>>> import numpy as np
>>> import numpy.linalg as la
>>> np.set_printoptions(suppress=True, linewidth=200)
>>> A = np.load("layer12.npy")
>>> A
array([[-0.6  , -1.7  , -5.044, -0.1  ],
       [-0.7  ,  0.1  ,  0.364, -2.2  ],
       [ 1.4  , -1.   , -3.165,  1.7  ],
       [-1.6  ,  0.2  ,  0.734,  0.8  ],
       [ 0.2  ,  0.6  ,  1.956,  0.6  ],
       [ 1.3  , -2.   , -6.065,  0.2  ],
       [ 0.6  ,  2.4  ,  7.052,  1.4  ],
       [ 2.1  , -0.3  , -0.832,  0.   ],
       [-0.5  , -0.3  , -0.903, -1.   ],
       [-0.4  , -1.3  , -3.683, -1.1  ],
       [-0.2  ,  0.8  ,  2.262,  0.8  ],
       [-0.3  , -0.4  , -1.37 ,  1.4  ],
       [-1.4  , -0.9  , -2.656, -0.3  ],
       [-0.4  , -0.4  , -1.283, -1.5  ],
       [-0.2  ,  0.   , -0.162, -0.1  ],
       [-1.1  ,  0.1  ,  0.245, -0.6  ],
       [ 1.5  , -0.9  , -2.746,  1.3  ],
       [ 1.4  , -1.   , -2.912, -0.4  ],
       [ 0.1  ,  2.1  ,  6.245, -2.   ],
       [ 0.1  ,  1.4  ,  4.151,  1.7  ],
       [ 0.3  ,  0.5  ,  1.54 ,  0.8  ],
       [ 1.9  ,  2.3  ,  6.85 , -0.4  ]])
>>> A2 = np.c_[A[:, :2] @ np.array([[0, 3], [1, 2]]), np.array([2, 0, 0, 2, 0, 1, 2, 1, 1, 2, 0, 0, 0, 1, 2, 2, 0, 0, 2, 0, 2, 0])]
>>> A2.round(3)
array([[-1.7, -5.2,  2. ],
       [ 0.1, -1.9,  0. ],
       [-1. ,  2.2,  0. ],
       [ 0.2, -4.4,  2. ],
       [ 0.6,  1.8,  0. ],
       [-2. , -0.1,  1. ],
       [ 2.4,  6.6,  2. ],
       [-0.3,  5.7,  1. ],
       [-0.3, -2.1,  1. ],
       [-1.3, -3.8,  2. ],
       [ 0.8,  1. ,  0. ],
       [-0.4, -1.7,  0. ],
       [-0.9, -6. ,  0. ],
       [-0.4, -2. ,  1. ],
       [ 0. , -0.6,  2. ],
       [ 0.1, -3.1,  2. ],
       [-0.9,  2.7,  0. ],
       [-1. ,  2.2,  0. ],
       [ 2.1,  4.5,  2. ],
       [ 1.4,  3.1,  0. ],
       [ 0.5,  1.9,  2. ],
       [ 2.3, 10.3,  0. ]])
>>> np.round(la.norm(la.qr(A)[0].T @ A2, axis=0) ** 2 / ((A2 ** 2).sum(axis=0) + 1e-12), 3)
array([1.  , 1.  , 0.03])
>>> la.matrix_rank(A2)
np.int64(3)
>>> np.round(la.norm(A2 - A @ la.lstsq(A, A2)[0], axis=0), 3) + 0
array([0.   , 0.   , 5.911])
>>> np.round(la.lstsq(A, A2[:, 0])[0], 3) + 0
array([0., 1., 0., 0.])
>>> la.matrix_rank(np.c_[A, A2])
np.int64(5)
>>> np.argsort(-la.norm(A, axis=0).round(6), kind="stable")[:3]
array([2, 1, 3])
>>> round(la.norm(A, 1), 3), round(la.norm(A, np.inf), 3)
(np.float64(62.22), np.float64(11.452))
>>> la.norm(A, axis=1).argmax()
np.int64(6)
>>> round(la.norm(A[15], 1), 3), np.round(la.norm(A[15], np.inf), 3)
(np.float64(2.045), np.float64(1.1))
>>> mat = np.load("run14.npy")
>>> mat.round(3)
array([[-0.589,  0.285, -0.756],
       [ 0.589, -0.489, -0.643],
       [-0.553, -0.825,  0.12 ]])
>>> t3 = np.stack([A, 4 * A, A[::-1]])
>>> la.matrix_rank(t3.reshape(3, -1))
np.int64(2)
>>> la.matrix_rank(t3)
array([4, 4, 4])
>>> F = np.array([[4, 4, 4], [4, 8, 8], [4, 8, 12]])
>>> low = la.cholesky(F)
>>> la.eigvalsh(F).min() > 0
np.True_
>>> low @ low.T
array([[ 4.,  4.,  4.],
       [ 4.,  8.,  8.],
       [ 4.,  8., 12.]])
>>> np.prod(np.diag(low)) ** 2, round(la.det(F), 3)
(np.float64(64.0), np.float64(64.0))
>>> np.round(F / np.sqrt(np.outer(np.diag(F), np.diag(F))), 3)
array([[1.   , 0.707, 0.577],
       [0.707, 1.   , 0.816],
       [0.577, 0.816, 1.   ]])
>>> low
array([[2., 0., 0.],
       [2., 2., 0.],
       [2., 2., 2.]])
>>> np.diag(low) ** 2
array([4., 4., 4.])
>>> vec = np.array([-1, -5, -5])
>>> 3 - la.matrix_rank(mat - np.eye(3), tol=1e-8)
np.int64(1)
>>> np.round(la.inv(mat), 3)
array([[-0.589,  0.589, -0.553],
       [ 0.285, -0.489, -0.825],
       [-0.756, -0.643,  0.12 ]])
>>> np.round(np.sort(np.abs(np.degrees(np.angle(la.eigvals(mat))))), 3)
array([  0.   , 168.204, 168.204])
>>> np.round(np.abs(la.eigvals(mat)), 3)
array([1., 1., 1.])
>>> np.round(la.det(mat), 3)
np.float64(1.0)
>>> t3 = np.stack([F, -3 * F, F[::-1]])
>>> la.matrix_rank(t3)
array([3, 3, 3])
>>> np.einsum("bij,cij->bc", t3, t3)
array([[  416, -1248,   336],
       [-1248,  3744, -1008],
       [  336, -1008,   416]])
>>> np.round(la.norm(t3, axis=(1, 2)), 3)
array([20.396, 61.188, 20.396])
>>> evals, V = la.eig(F)
>>> np.round(np.sort(la.eigvals(F @ F)), 3)
array([  1.518,   6.617, 407.865])
>>> np.round(np.prod(evals), 3)
np.float64(64.0)
>>> np.round(np.sort(la.eigvals(F.T)), 3)
array([ 1.232,  2.572, 20.196])
>>> vec = np.ones(3)
>>> for _ in range(4):
...     vec = F @ vec
...     vec /= la.norm(vec)
...     print(round(vec @ F @ vec, 3))
... 
20.171
20.195
20.196
20.196
>>> np.round(la.eigvalsh(F)[-1], 3)
np.float64(20.196)
>>> vec.round(3)
array([0.328, 0.591, 0.737])
>>> J = np.load("mat.npy")
>>> J
array([[2., 1., 0.],
       [0., 2., 1.],
       [0., 0., 2.]])
>>> O, Rm = la.qr(J)
>>> np.trace(O @ O.T)
np.float64(3.0)
>>> O.T @ O
array([[1., 0., 0.],
       [0., 1., 0.],
       [0., 0., 1.]])
>>> O
array([[ 1.,  0.,  0.],
       [-0.,  1.,  0.],
       [-0., -0.,  1.]])
>>> np.allclose(Rm.T @ Rm, J.T @ J)
True
>>> np.round(np.poly(F), 3)
array([  1., -24.,  80., -64.])
>>> round(la.eigvals(F).sum().real, 3)
np.float64(24.0)
>>> np.round(la.eigvals(F), 3)
array([20.196,  2.572,  1.232])
>>> np.round(la.det(F.T), 3)
np.float64(64.0)
>>> W2 = np.sign(np.array([[0, 2, 0], [0, 1, 0], [0, 1, 2]]))
>>> A2 = (np.tril(W2, -1) + np.eye(3)) @ (np.triu(W2, 1) + np.eye(3))
>>> evals = np.array([-4, -1, -2])
>>> feats = np.rint(A2 * evals @ la.inv(A2)) + 0
>>> feats
array([[-4.,  3.,  0.],
       [ 0., -1.,  0.],
       [ 0.,  1., -2.]])
>>> la.matrix_rank(J - J[0, 0] * np.eye(3))
np.int64(2)
>>> J @ J
array([[4., 4., 1.],
       [0., 4., 4.],
       [0., 0., 4.]])
>>> np.round(np.sort(la.eigvals(J)), 3)
array([2., 2., 2.])
>>> vec = np.array([1, 2, 2])
>>> target = feats @ vec
>>> target
array([ 2., -2., -2.])
>>> np.round(la.solve(feats, feats[:, 0]), 3)
array([ 1., -0., -0.])
>>> np.round(la.solve(feats, target), 3)
array([1., 2., 2.])
>>> np.round(la.solve(feats, -3 * target), 3)
array([-3., -6., -6.])
>>> np.round(feats.mean(axis=0), 3)
array([-1.333,  1.   , -0.667])
>>> feats.sum(axis=0)
array([-4.,  3., -2.])
>>> np.abs(feats).max()
np.float64(4.0)
>>> la.matrix_rank(feats)
np.int64(3)
>>> feats.shape
(3, 3)
>>> E = np.load("data.npy")
>>> E
array([[ -2.,   1.,  -3.,  -3.],
       [-10.,   4.,  -8.,  -3.],
       [  0.,  -1.,   1.,   3.],
       [  2.,   0.,   2.,  -1.]])
>>> O, Rm = la.qr(E)
>>> O.round(3) + 0
array([[-0.192,  0.172, -0.775,  0.577],
       [-0.962,  0.086,  0.258,  0.   ],
       [ 0.   , -0.775,  0.258,  0.577],
       [ 0.192,  0.602,  0.516,  0.577]])
>>> def softmax(z):
...     e = np.exp(z - z.max(axis=-1, keepdims=True))
...     return e / e.sum(axis=-1, keepdims=True)
... 
>>> np.round(softmax(E[0]), 3)
array([0.046, 0.92 , 0.017, 0.017])
>>> np.round(softmax(E[0] + 5), 3)
array([0.046, 0.92 , 0.017, 0.017])
>>> np.round(softmax(E).sum(axis=1), 3)
array([1., 1., 1., 1.])
>>> att = E @ E.T / np.sqrt(4)
>>> np.round(softmax(att)[0] @ E, 3)
array([-10.,   4.,  -8.,  -3.])
>>> np.round(softmax(att + np.triu(np.full(att.shape, -np.inf), 1)), 3) + 0
array([[1.   , 0.   , 0.   , 0.   ],
       [0.   , 1.   , 0.   , 0.   ],
       [0.   , 0.   , 1.   , 0.   ],
       [0.   , 0.   , 0.007, 0.993]])
>>> softmax(att).round(6).argmax(axis=1)
array([1, 1, 2, 3])
>>> m1 = np.load("a.npy")
>>> m1
array([[-1, -1, -3],
       [-3, -1, -1],
       [-1, -3, -1]])
>>> r0 = np.array([-4, 2, -3])
>>> A2 = m1 + np.outer(r0, np.eye(3)[0])
>>> la.matrix_rank(la.inv(A2) - la.inv(m1), tol=1e-8)
np.int64(1)
>>> A2
array([[-5., -1., -3.],
       [-1., -1., -1.],
       [-4., -3., -1.]])
>>> la.norm(E, axis=1).argmax()
np.int64(1)
>>> round(la.norm(E, 1), 3), round(float(la.norm(E, np.inf)), 3)
(np.float64(14.0), 25.0)
>>> round(float(la.norm(E, "nuc")), 3)
19.924
>>> np.round(la.norm(E[3], 1), 3), np.round(la.norm(E[3], np.inf), 3)
(np.float64(5.0), np.float64(2.0))
>>> vec = np.array([-2, -2, 2])
>>> np.einsum("ij,j->i", m1, vec)
array([-2,  6,  6])
>>> (m1 * vec).sum(axis=1)
array([-2,  6,  6])
>>> m1 @ np.ones(3)
array([-5., -5., -5.])
>>> m1 @ vec
array([-2,  6,  6])
>>> m1 * vec
array([[ 2,  2, -6],
       [ 6,  2, -2],
       [ 2,  6, -2]])
>>> round(float(la.det(2 * m1)), 3), round(float(la.det(m1)), 3)
(-160.0, -20.0)
>>> np.einsum("ij,ji->", m1, m1)
np.int64(21)
>>> np.kron(np.eye(2, dtype=int), m1)
array([[-1, -1, -3,  0,  0,  0],
       [-3, -1, -1,  0,  0,  0],
       [-1, -3, -1,  0,  0,  0],
       [ 0,  0,  0, -1, -1, -3],
       [ 0,  0,  0, -3, -1, -1],
       [ 0,  0,  0, -1, -3, -1]])
